In [1]: import numpy as np

In [2]: np.set_printoptions(suppress=True, linewidth=200)

In [3]: A = np.loadtxt("x.csv", delimiter=",")

In [4]: A.round(2)
Out[4]: 
array([[-0.04, -0.09,  0.04],
       [20.01,  0.03, 15.08],
       [19.96,  0.01, 14.99]])

In [5]: np.allclose(A @ A.T, A.T @ A)
Out[5]: False

In [6]: print(np.round(np.sort(np.abs(np.linalg.eigvals(A))), 2))
[ 0.07  0.13 14.92]

In [7]: np.round(np.linalg.matrix_power(A, 4), 2)
Out[7]: 
array([[ -240.59,     1.38,  -181.72],
       [66989.33,  -384.11, 50596.43],
       [66480.22,  -381.19, 50211.9 ]])

In [8]: print(np.round(np.linalg.det(A), 2))
-0.14

In [9]: np.round(np.abs(np.linalg.eigvals(A)).max(), 2)
Out[9]: np.float64(14.92)

In [10]: round(float(np.trace(A)), 2)
Out[10]: 14.98

In [11]: W0 = np.array([[5, 6, 5, 0, 4],
    ...:     [-5, 7, 6, 7, -8],
    ...:     [-6, 4, 9, -3, 8],
    ...:     [-3, 5, 6, -9, -4],
    ...:     [4, -8, -4, 8, 7]])

In [12]: W0
Out[12]: 
array([[ 5,  6,  5,  0,  4],
       [-5,  7,  6,  7, -8],
       [-6,  4,  9, -3,  8],
       [-3,  5,  6, -9, -4],
       [ 4, -8, -4,  8,  7]])

In [13]: U, sig, vt = np.linalg.svd(A)

In [14]: sig.round(2)
Out[14]: array([35.37,  0.11,  0.04])

In [15]: np.argmax(sig[:-1] / (sig[1:] + 1e-6)) + 1
Out[15]: np.int64(1)

In [16]: Y = U[:, :1] @ np.diag(sig[:1]) @ vt[:1]

In [17]: np.linalg.matrix_rank(A, rtol=0.05)
Out[17]: np.int64(1)

In [18]: np.linalg.matrix_rank(Y)
Out[18]: np.int64(1)

In [19]: Y = W0 / np.sqrt((W0 ** 2).mean(axis=1, keepdims=True))

In [20]: Y[3].round(2)
Out[20]: array([-0.52,  0.87,  1.04, -1.56, -0.69])

In [21]: np.linalg.matrix_rank(Y) == np.linalg.matrix_rank(W0)
Out[21]: np.True_

In [22]: print(np.round(np.linalg.norm(Y, axis=1), 2))
[2.24 2.24 2.24 2.24 2.24]

In [23]: W0 - W0.mean(axis=1, keepdims=True)
Out[23]: 
array([[ 1. ,  2. ,  1. , -4. ,  0. ],
       [-6.4,  5.6,  4.6,  5.6, -9.4],
       [-8.4,  1.6,  6.6, -5.4,  5.6],
       [-2. ,  6. ,  7. , -8. , -3. ],
       [ 2.6, -9.4, -5.4,  6.6,  5.6]])

In [24]: round(np.linalg.eigvals(W0).sum().real, 2)
Out[24]: np.float64(19.0)

In [25]: np.kron(np.eye(2, dtype=int), W0)
Out[25]: 
array([[ 5,  6,  5,  0,  4,  0,  0,  0,  0,  0],
       [-5,  7,  6,  7, -8,  0,  0,  0,  0,  0],
       [-6,  4,  9, -3,  8,  0,  0,  0,  0,  0],
       [-3,  5,  6, -9, -4,  0,  0,  0,  0,  0],
       [ 4, -8, -4,  8,  7,  0,  0,  0,  0,  0],
       [ 0,  0,  0,  0,  0,  5,  6,  5,  0,  4],
       [ 0,  0,  0,  0,  0, -5,  7,  6,  7, -8],
       [ 0,  0,  0,  0,  0, -6,  4,  9, -3,  8],
       [ 0,  0,  0,  0,  0, -3,  5,  6, -9, -4],
       [ 0,  0,  0,  0,  0,  4, -8, -4,  8,  7]])

In [26]: np.einsum("ii->", W0)
Out[26]: np.int64(19)

In [27]: Y = W0[0, 0] * W0[1:] - np.outer(W0[1:, 0], W0[0])

In [28]: Y
Out[28]: 
array([[  0,  65,  55,  35, -20],
       [  0,  56,  75, -15,  64],
       [  0,  43,  45, -45,  -8],
       [  0, -64, -40,  40,  19]])

In [29]: np.linalg.matrix_rank(Y), np.linalg.matrix_rank(W0)
Out[29]: (np.int64(4), np.int64(5))

In [30]: r0, r1 = Y[3], Y[0]

In [31]: r0 @ r0
Out[31]: np.int64(7657)

In [32]: p = (r0 @ r1) / (r0 @ r0) * r0

In [33]: np.outer(r0, r1)
Out[33]: 
array([[    0,     0,     0,     0,     0],
       [    0, -4160, -3520, -2240,  1280],
       [    0, -2600, -2200, -1400,   800],
       [    0,  2600,  2200,  1400,  -800],
       [    0,  1235,  1045,   665,  -380]])

In [34]: (r1 - p) @ r0
Out[34]: np.float64(0.0)

In [35]: print(np.round(r1 - p, 2))
[ 0.   20.37 27.1  62.9  -6.75]

In [36]: X = np.loadtxt("dump.csv", delimiter=",")

In [37]: X.round(2)
Out[37]: 
array([[-0.41,  0.76,  0.51],
       [ 0.41, -0.35,  0.85],
       [ 0.82,  0.55, -0.17]])

In [38]: x = np.array([-5, 3, -2])

In [39]: np.round(np.linalg.inv(X), 2)
Out[39]: 
array([[-0.41,  0.41,  0.82],
       [ 0.76, -0.35,  0.55],
       [ 0.51,  0.85, -0.17]])

In [40]: np.round(np.sort(np.abs(np.degrees(np.angle(np.linalg.eigvals(X))))), 2)
Out[40]: array([  0.  , 163.98, 163.98])

In [41]: [p for p in range(1, 25) if np.allclose(np.linalg.matrix_power(X, p), np.eye(3))]
Out[41]: []

In [42]: round(float(np.linalg.norm(x)), 2), round(float(np.linalg.norm(X @ x)), 2)
Out[42]: (6.16, 6.16)

In [43]: np.round(np.linalg.det(X), 2)
Out[43]: np.float64(1.0)

In [44]: M = np.loadtxt("layer2.csv", delimiter=",")

In [45]: M.round(2)
Out[45]: 
array([[-1.32,  1.35, -2.33],
       [-1.87, -2.3 ,  0.45],
       [-2.38, -0.24, -1.81],
       [-2.15, -2.09,  0.03],
       [ 1.05,  2.48, -1.31],
       [ 1.32, -1.36,  2.33],
       [-2.38, -0.24, -1.81],
       [ 0.36,  2.37, -1.8 ],
       [ 0.85, -1.75,  2.28],
       [ 2.51,  0.81,  1.42],
       [ 2.21, -0.16,  2.02],
       [-0.85,  1.75, -2.28],
       [-1.92, -2.27,  0.39],
       [ 1.85, -0.75,  2.24],
       [-0.83,  1.77, -2.28],
       [ 1.15, -1.51,  2.32],
       [ 2.44,  1.63,  0.63]])

In [46]: rank = np.linalg.matrix_rank(M)

In [47]: rank
Out[47]: np.int64(2)

In [48]: ns = np.linalg.svd(M)[2][rank:].T

In [49]: [int(np.linalg.matrix_rank(M[:, :j + 1])) for j in range(3)]
Out[49]: [1, 2, 2]

In [50]: np.round(ns @ ns.T, 2)
Out[50]: 
array([[ 0.29, -0.3 , -0.34],
       [-0.3 ,  0.31,  0.35],
       [-0.34,  0.35,  0.4 ]])

In [51]: np.round(M @ ns, 2) + 0
Out[51]: 
array([[0.],
       [0.],
       [0.],
       [0.],
       [0.],
       [0.],
       [0.],
       [0.],
       [0.],
       [0.],
       [0.],
       [0.],
       [0.],
       [0.],
       [0.],
       [0.],
       [0.]])

In [52]: print(np.linalg.matrix_rank(M.T @ M), np.linalg.matrix_rank(M @ M.T))
2 2

In [53]: print([int(np.linalg.matrix_rank(M[:i])) for i in range(1, len(M) + 1)])
[1, 2, 2, 2, 2, 2, 2, 2, 2, 2, 2, 2, 2, 2, 2, 2, 2]
